>>> import numpy as np
>>> np.set_printoptions(precision=4, suppress=True, linewidth=160, floatmode="fixed")
>>> J = np.load("out15.npy")
>>> J
array([[ 1,  0,  0],
       [-1,  1,  0],
       [-2, -1,  1]])
>>> # triangular
>>> w1 = np.array([[3, 2, -2, 0], [3, 0, 3, -3], [-3, 1, -1, 1]])
>>> coef = np.array([0, 2, -2, -3])
>>> hid = np.maximum(J @ w1 + coef, 0)
>>> hid
array([[3, 4, 0, 0],
       [0, 0, 3, 0],
       [0, 0, 0, 1]])
>>> print(np.linalg.matrix_rank(hid))
3
>>> cent = np.array([[3, 9, 7], [7, 2, 9], [4, 6, 7], [5, 1, 9]])
>>> (hid @ cent).round(6).argmax(axis=1)
array([2, 2, 2])
>>> M2 = hid / np.linalg.norm(hid, axis=1)
Traceback (most recent call last):
  File "<python-input-12>", line 1, in <module>
    M2 = hid / np.linalg.norm(hid, axis=1)
         ~~~~^~~~~~~~~~~~~~~~~~~~~~~~~~~~~
ValueError: operands could not be broadcast together with shapes (3,4) (3,) 
>>> M2 = hid / np.linalg.norm(hid, axis=1, keepdims=True)
>>> cov = M2 @ M2.T
>>> print((np.abs(cov) > 0.9).astype(int))
[[1 0 0]
 [0 1 0]
 [0 0 1]]
>>> print(np.degrees(np.arccos(np.clip(cov[0, 2], -1, 1))))
90.0
>>> cov[0]
array([1.0000, 0.0000, 0.0000])
>>> cov
array([[1.0000, 0.0000, 0.0000],
       [0.0000, 1.0000, 0.0000],
       [0.0000, 0.0000, 1.0000]])
>>> E = np.loadtxt("layer9.csv", delimiter=",")
>>> E
array([[ 0.4000, -1.4000],
       [ 0.4000, -0.4000],
       [ 0.4000,  0.9000],
       [ 0.8000, -0.6000]])
>>> q = E.astype(float).copy()
>>> for j in range(2):
...     q[:, j] -= q[:, :j] @ (q[:, :j].T @ q[:, j])
...     q[:, j] /= np.linalg.norm(q[:, j])
... 
>>> q.round(4) + 0
array([[ 0.3780, -0.6745],
       [ 0.3780, -0.0613],
       [ 0.3780,  0.7358],
       [ 0.7559,  0.0000]])
>>> w1 = np.array([[-2, -2, -5, 2, 6, 1], [-8, 7, 0, 6, -5, 5]])
>>> coef = np.array([-2, 1, 0, 2, 0, 2])
>>> hid = np.maximum(E @ w1 + coef, 0)
>>> hid.round(4) + 0
array([[8.4000, 0.0000, 0.0000, 0.0000, 9.4000, 0.0000],
       [0.4000, 0.0000, 0.0000, 0.4000, 4.4000, 0.4000],
       [0.0000, 6.5000, 0.0000, 8.2000, 0.0000, 6.9000],
       [1.2000, 0.0000, 0.0000, 0.0000, 7.8000, 0.0000]])
>>> print((hid > 0).mean(axis=0))
[0.7500 0.2500 0.0000 0.7500 0.7500 0.5000]
>>> cent = np.array([[-2, 1, 4],
...     [5, 5, -4],
...     [-1, 1, -1],
...     [4, -5, 4],
...     [5, 0, -1],
...     [1, 0, -1]])
>>> hid @ cent
array([[30.2000,  8.4000, 24.2000],
       [23.2000, -1.6000, -1.6000],
       [72.2000, -8.5000, -0.1000],
       [36.6000,  1.2000, -3.0000]])
>>> vec = np.array([0, 6])
>>> rhs = E @ vec
>>> np.round(np.linalg.pinv(E) @ E, 4) + 0
array([[1.0000, 0.0000],
       [0.0000, 1.0000]])
>>> np.round(np.linalg.solve(E.T @ E, E.T @ rhs), 4) + 0
array([0.0000, 6.0000])
>>> try:
...     np.linalg.solve(E, rhs)
... except np.linalg.LinAlgError as e:
...     print(repr(e))
... 
LinAlgError('Last 2 dimensions of the array must be square')
>>> print(rhs)
[-8.4000 -2.4000  5.4000 -3.6000]
>>> rng = np.random.default_rng(477428)
>>> rhs = rhs + 0.05 * rng.normal(size=4)
>>> rhs
array([-8.3843, -2.3494,  5.3487, -3.5412])
>>> coef, *_ = np.linalg.lstsq(E, rhs)
>>> coef
array([0.0237, 5.9685])
>>> [round(float(np.linalg.norm(np.linalg.solve(E.T @ E + lam * np.eye(2), E.T @ rhs))), 2) for lam in (0, 1, 10, 100)]
[5.97, 4.5, 1.49, 0.2]
>>> np.round(E.T @ (rhs - E @ coef), 4) + 0
array([0.0000, 0.0000])
>>> E @ E
Traceback (most recent call last):
  File "<python-input-44>", line 1, in <module>
    E @ E
    ~~^~~
ValueError: matmul: Input operand 1 has a mismatch in its core dimension 0, with gufunc signature (n?,k),(k,m?)->(n?,m?) (size 4 is different from 2)
>>> cov = E.T @ E
>>> print(np.allclose(cov, cov.T))
True
>>> cov
array([[ 1.1200, -0.8400],
       [-0.8400,  3.2900]])
>>> np.linalg.matrix_rank(cov)
np.int64(2)
>>> M2 = np.array([[-4, -2, 9, 3], [-1, -9, -5, 0], [4, -9, 3, 5], [0, -3, 7, -9]])
>>> data = M2.T @ M2
>>> data
array([[ 33, -19, -19,   8],
       [-19, 175, -21, -24],
       [-19, -21, 164, -21],
       [  8, -24, -21, 115]])
>>> idx = rng.permutation(4)
>>> M2 = data[:, idx] * rng.choice([-1, 1], 4)
>>> print(M2)
[[  33   -8   19   19]
 [ -19   24 -175   21]
 [ -19   21   21 -164]
 [   8 -115   24   21]]
>>> left, _, VT = np.linalg.svd(data.T @ M2)
>>> np.round(left @ VT, 4) + 0
array([[ 1.0000,  0.0000,  0.0000,  0.0000],
       [ 0.0000,  0.0000, -1.0000,  0.0000],
       [ 0.0000,  0.0000,  0.0000, -1.0000],
       [ 0.0000, -1.0000,  0.0000,  0.0000]])
>>> vec = np.array([0, 2, 1, 1])
>>> rhs = M2 @ vec
>>> rhs
array([  22, -106, -101, -185])
>>> np.round(np.linalg.solve(M2.T, M2[0]), 4) + 0
array([1.0000, 0.0000, 0.0000, 0.0000])
>>> np.round(np.linalg.solve(M2, M2[:, 0]), 4) + 0
array([1.0000, 0.0000, 0.0000, 0.0000])
>>> low = np.linalg.cholesky(data)
>>> print(np.diag(low) ** 2)
[ 33.0000 164.0606 146.8426 107.9976]
>>> np.linalg.eigvalsh(data).min() > 0
np.True_
>>> print(low @ low.T)
[[ 33.0000 -19.0000 -19.0000   8.0000]
 [-19.0000 175.0000 -21.0000 -24.0000]
 [-19.0000 -21.0000 164.0000 -21.0000]
 [  8.0000 -24.0000 -21.0000 115.0000]]
>>> print(data / np.sqrt(np.outer(np.diag(data), np.diag(data))))
[[ 1.0000 -0.2500 -0.2583  0.1299]
 [-0.2500  1.0000 -0.1240 -0.1692]
 [-0.2583 -0.1240  1.0000 -0.1529]
 [ 0.1299 -0.1692 -0.1529  1.0000]]
>>> low
array([[ 5.7446,  0.0000,  0.0000,  0.0000],
       [-3.3075, 12.8086,  0.0000,  0.0000],
       [-3.3075, -2.4936, 12.1179,  0.0000],
       [ 1.3926, -1.5141, -1.6644, 10.3922]])
>>> ev, evecs = np.linalg.eigh(data)
>>> vec = np.array([3, 4, 9, 2])
>>> print(vec @ data @ vec)
12803
>>> (np.sign(evecs[:, -1].round(6)) == np.sign(evecs[0, -1].round(6))).astype(int)
array([1, 0, 1, 1])
>>> np.linalg.eigvalsh(data[1:, 1:])
array([ 95.7796, 166.3167, 191.9037])
>>> round(vec @ data @ vec / (vec @ vec), 4), np.round(ev[0], 4), np.round(ev[-1], 4)
(np.float64(116.3909), np.float64(27.0351), np.float64(192.2147))
>>> F = np.array([[0, 3, 3], [1, 3, 3], [2, 2, 3]])
>>> F[:, 2] = -1 * F[:, 1]
>>> F
array([[ 0,  3, -3],
       [ 1,  3, -3],
       [ 2,  2, -2]])
>>> # null space of dimension 1
>>> idx = rng.permutation(3)
>>> print(idx)
[2 1 0]
>>> M2 = F[idx][:, idx]
>>> np.round(np.sort(np.abs(np.linalg.eigvals(M2))), 4) + 0
array([0.0000, 1.7321, 1.7321])
>>> M2
array([[-2,  2,  2],
       [-3,  3,  1],
       [-3,  3,  0]])
>>> np.diag(M2)
array([-2,  3,  0])
>>> print(np.allclose(M2, F))
False
>>> W0 = np.load("sample3.npy")
>>> W0
array([[ 4, 13, 20],
       [10, 13,  8],
       [ 0,  3,  8],
       [ 1, 11, 20],
       [ 7, 13, 14],
       [ 0,  3,  8],
       [ 7, 15, 20],
       [ 7, 10,  5],
       [ 0,  4, 11],
       [ 0,  3,  8],
       [ 0,  5, 14]])
>>> d = np.linalg.norm(W0[:, None] - W0[None], axis=-1)
>>> (d + 1e9 * np.eye(11)).round(6).argmin(axis=1)
array([3, 7, 5, 0, 6, 2, 0, 1, 2, 2, 8])
>>> d.shape
(11, 11)
>>> np.linalg.norm(W0, axis=1)
array([24.1868, 18.2483,  8.5440, 22.8473, 20.3470,  8.5440, 25.9615, 13.1909, 11.7047,  8.5440, 14.8661])
>>> np.linalg.matrix_rank(d ** 2)
np.int64(5)
>>> np.unravel_index(d.round(6).argmax(), d.shape)
(np.int64(2), np.int64(6))
